% python3 -q
>>> import numpy as np
>>> from numpy import linalg as LA
>>> np.set_printoptions(precision=3, suppress=True, linewidth=140)
>>> W0 = np.array([[1, -1, -1, 1, -1, 1, 1, -1],
...     [1, 1, 1, 1, -1, -1, -1, -1],
...     [1, -1, 1, -1, -1, 1, -1, 1],
...     [1, 1, -1, -1, -1, -1, 1, 1],
...     [1, 1, -1, -1, 1, 1, -1, -1]])
>>> print(W0)
[[ 1 -1 -1  1 -1  1  1 -1]
 [ 1  1  1  1 -1 -1 -1 -1]
 [ 1 -1  1 -1 -1  1 -1  1]
 [ 1  1 -1 -1 -1 -1  1  1]
 [ 1  1 -1 -1  1  1 -1 -1]]
>>> t3 = np.stack([W0, -2 * W0, W0[::-1]])
>>> print(LA.matrix_rank(t3.reshape(3, -1)))
2
>>> print(np.einsum("bij,cij->bc", t3, t3))
[[ 40 -80   8]
 [-80 160 -16]
 [  8 -16  40]]
>>> print(LA.norm(t3, axis=(1, 2)))
[ 6.325 12.649  6.325]
>>> print((t3 @ W0.T).shape)
(3, 5, 5)
>>> print(t3.shape)
(3, 5, 8)
>>> U, sigma, vt = LA.svd(W0, full_matrices=False)
>>> print(U.shape, sigma.shape, vt.shape)
(5, 5) (5,) (5, 8)
>>> out = W0 / LA.norm(W0, axis=1)
Traceback (most recent call last):
  File "<python-input-13>", line 1, in <module>
    out = W0 / LA.norm(W0, axis=1)
          ~~~^~~~~~~~~~~~~~~~~~~~~
ValueError: operands could not be broadcast together with shapes (5,8) (5,) 
>>> out = W0 / LA.norm(W0, axis=1, keepdims=True)
>>> G = out @ out.T
>>> print(np.argwhere(np.triu(np.abs(G) > 0.95, 1)))
[]
>>> print(G.round(3) + 0)
[[1. 0. 0. 0. 0.]
 [0. 1. 0. 0. 0.]
 [0. 0. 1. 0. 0.]
 [0. 0. 0. 1. 0.]
 [0. 0. 0. 0. 1.]]
>>> print(LA.norm(out, axis=1))
[1. 1. 1. 1. 1.]
>>> print((np.abs(G) > 0.9).astype(int))
[[1 0 0 0 0]
 [0 1 0 0 0]
 [0 0 1 0 0]
 [0 0 0 1 0]
 [0 0 0 0 1]]
>>> print(G[4].round(3) + 0)
[0. 0. 0. 0. 1.]
>>> rng = np.random.default_rng(632020)
>>> out = W0 + rng.integers(-2, 3, (5, 1)) @ rng.integers(-2, 3, (1, 8))
>>> print(out)
[[ 1 -5 -3  3  1 -1 -3  3]
 [ 1 -1  0  2  0 -2 -3  1]
 [ 1 -5 -1  1  1 -1 -5  5]
 [ 1  3  0 -2 -2  0  3 -1]
 [ 1 -1 -2  0  2  0 -3  1]]
>>> print(out - W0)
[[ 0 -4 -2  2  2 -2 -4  4]
 [ 0 -2 -1  1  1 -1 -2  2]
 [ 0 -4 -2  2  2 -2 -4  4]
 [ 0  2  1 -1 -1  1  2 -2]
 [ 0 -2 -1  1  1 -1 -2  2]]
>>> print(LA.svd(out - W0, compute_uv=False))
[13.266  0.     0.     0.     0.   ]
>>> F = np.load("m.npy")
>>> print(F)
[[ 0.9   -0.6   -0.6   -1.2    1.8   -3.601]
 [-1.5    0.6   -0.5   -0.4   -0.1    0.158]
 [-0.8   -0.5    0.3   -1.8    0.3   -0.558]
 [-0.4   -1.3   -1.5   -0.6   -0.5    1.003]
 [ 0.7   -1.2   -1.3    0.3   -1.4    2.822]
 [-2.4    2.4    1.4    0.     2.4   -4.759]
 [-0.1    0.6    0.3   -0.8   -1.1    2.278]
 [-1.5    0.9    0.6    0.4    0.2   -0.426]
 [ 1.3   -0.6    0.5   -0.9    1.6   -3.242]
 [-3.1   -0.5    0.2    0.9   -1.2    2.442]
 [-0.6   -0.2    1.5   -1.5   -0.7    1.437]
 [ 0.9    0.3    0.6    0.1   -0.5    1.012]
 [-0.7    1.5   -0.6   -0.6   -1.2    2.317]
 [ 0.1    0.4   -2.4    1.    -0.2    0.481]
 [ 0.3    0.4    0.3    0.8    1.2   -2.457]
 [-0.8    0.3    0.1    1.3    2.1   -4.209]
 [-1.3    0.5   -0.5   -0.8   -1.1    2.209]
 [ 0.5    0.4    0.5    0.1   -0.5    0.99 ]
 [-1.2   -2.6    0.4   -1.4    0.2   -0.452]
 [-0.1    0.     0.6    0.4   -0.2    0.439]
 [ 0.7    0.5   -0.3    0.1    0.4   -0.758]
 [-0.2   -0.6    0.1    1.9    0.1   -0.14 ]
 [ 0.     0.6   -1.8    0.3   -0.2    0.456]
 [ 1.1   -0.9    0.8   -0.7   -0.5    1.007]
 [ 0.3    0.2   -0.5    0.8   -0.8    1.5  ]
 [-1.6    1.3    0.8    0.8   -0.4    0.707]
 [-0.9   -1.8   -1.2   -1.7    1.7   -3.449]]
>>> U, sigma, vt = LA.svd(F)
>>> print(np.argmax(sigma[:-1] / (sigma[1:] + 1e-6)) + 1)
5
>>> out = U[:, :5] @ np.diag(sigma[:5]) @ vt[:5]
>>> print(np.round(LA.norm(F - out) / LA.norm(F), 3))
0.007
>>> print(LA.matrix_rank(out))
5
>>> print(LA.matrix_rank(F, rtol=0.05))
5
>>> G = np.cov(F, rowvar=False)
>>> print(LA.eigvalsh(G)[::-1])
[5.872 1.612 1.107 0.821 0.534 0.001]
>>> print(np.argwhere(np.triu(np.abs(np.corrcoef(F.T)) > 0.8, 1)))
[[4 5]]
>>> print(np.median(F, axis=0))
[-0.2    0.3    0.2    0.1   -0.2    0.456]
>>> print(F.std(axis=0))
[1.066 1.025 0.929 0.951 1.058 2.123]
>>> print(np.polyfit(F[:, 5], F[:, 1], 1))
[-0.01   0.003]
>>> print(G.shape)
(6, 6)
>>> out = F + rng.integers(-2, 3, (27, 5)) @ rng.integers(-2, 3, (5, 6))
>>> print(out)
[[  2.9     3.4     1.4    -1.2    13.8   -17.601]
 [  8.5    -8.4     4.5    -5.4    -0.1    -3.842]
 [  2.2     3.5     3.3     0.2     9.3    -6.558]
 [  9.6    -5.3     0.5    -4.6     2.5     0.003]
 [  4.7    -2.2    -4.3    -2.7    -5.4    -1.178]
 [  4.6    -7.6     8.4    -3.     -0.6    -8.759]
 [-11.1     2.6    -4.7     1.2   -11.1     1.278]
 [-12.5     7.9    -1.4     7.4    -2.8     7.574]
 [  2.3    -2.6     1.5    -0.9     0.6     4.758]
 [  6.9    -4.5    -3.8    -8.1     2.8    -1.558]
 [ -2.6    -3.2    12.5     4.5     1.3     3.437]
 [ -3.1     0.3    -3.4     0.1   -10.5    -0.988]
 [ -3.7     2.5    -2.6     0.4    -4.2     8.317]
 [  2.1     4.4    -2.4     2.      4.8    -4.519]
 [ -4.7     1.4     6.3     8.8    -4.8     2.543]
 [ -1.8    -4.7     4.1     0.3     3.1    -6.209]
 [ -3.3    -4.5    -1.5    -1.8   -11.1    10.209]
 [  3.5    -8.6     6.5    -0.9    -7.5     0.99 ]
 [ -1.2     4.4    -0.6     3.6     2.2    11.548]
 [ -5.1     3.     -3.4     2.4    -5.2     8.439]
 [  0.7     1.5     2.7     2.1     6.4     5.242]
 [  2.8    -6.6     1.1    -3.1     2.1    -3.14 ]
 [  0.      4.6    -5.8    -1.7     3.8   -11.544]
 [  4.1     2.1   -11.2    -7.7    -1.5     1.007]
 [ 11.3    -3.8    -1.5    -7.2     7.2    -3.5  ]
 [ -9.6     3.3    -7.2    -0.2    -7.4     5.707]
 [  0.1    -0.8    -3.2    -4.7     6.7   -13.449]]
>>> print(np.round(LA.svd(out - F, compute_uv=False), 3) + 0)
[47.689 32.047 28.551 22.698  8.905  0.   ]
>>> print(np.abs(out - F).sum(axis=1))
[34. 33. 27. 24. 19. 34. 31. 38. 13. 35. 26. 20. 16. 17. 31. 14. 27. 26. 27. 27. 18. 20. 26. 26. 37. 31. 22.]
>>> arr = np.loadtxt("run14.csv", delimiter=",")
>>> print(arr)
[[-0.187 -0.5    0.2  ]
 [ 0.29   0.4   -0.3  ]
 [ 1.238  0.6   -1.2  ]
 [-0.699 -0.7    0.7  ]
 [-0.111 -0.7    0.1  ]
 [-0.974 -1.3    1.   ]
 [ 0.401  0.2   -0.4  ]
 [-0.296  1.5    0.3  ]
 [ 0.232 -1.4   -0.2  ]
 [-1.019 -0.7    1.   ]
 [-0.892 -0.9    0.9  ]
 [-0.065 -0.8    0.1  ]
 [ 1.186 -0.1   -1.2  ]
 [ 0.268  2.2   -0.3  ]
 [ 0.818  0.9   -0.8  ]
 [-0.013  3.     0.   ]
 [-1.591 -0.3    1.6  ]
 [ 0.924 -0.8   -0.9  ]
 [-0.423  1.5    0.4  ]
 [ 0.081  0.5   -0.1  ]
 [ 0.291 -0.2   -0.3  ]
 [-0.882 -1.4    0.9  ]
 [-2.108 -1.3    2.1  ]
 [-0.033 -1.4    0.   ]
 [-0.376  0.7    0.4  ]
 [ 0.111  1.4   -0.1  ]
 [ 1.04   0.4   -1.   ]
 [ 0.073 -2.6   -0.1  ]
 [-0.264 -1.4    0.3  ]]
>>> P = F @ LA.solve(F.T @ F, F.T)
>>> print(np.allclose(P @ P, P))
True
>>> print(np.round(LA.eigvalsh(P), 3) + 0)
[0. 0. 0. 0. 0. 0. 0. 0. 0. 0. 0. 0. 0. 0. 0. 0. 0. 0. 0. 0. 0. 1. 1. 1. 1. 1. 1.]
>>> A = np.load("data.npy")
>>> print(A)
[[ 9 -2  0  0 -3]
 [-2 14  7  0 -7]
 [ 0  7  5  0 -3]
 [ 0  0  0  0  0]
 [-3 -7 -3  0  6]]
>>> rk = LA.matrix_rank(A)
>>> print(rk)
3
>>> null = LA.svd(A)[2][rk:].T
>>> print(null @ null.T)
[[ 0.111  0.19  -0.142  0.     0.205]
 [ 0.19   0.325 -0.244  0.     0.352]
 [-0.142 -0.244  0.183  0.    -0.264]
 [ 0.     0.     0.     1.     0.   ]
 [ 0.205  0.352 -0.264  0.     0.381]]
>>> print([int(LA.matrix_rank(A[:i])) for i in range(1, len(A) + 1)])
[1, 2, 3, 3, 3]
>>> print(LA.matrix_rank(A.T @ A), LA.matrix_rank(A @ A.T))
3 3
>>> print(np.allclose(A @ null, 0))
True
>>> print(null.shape)
(5, 2)
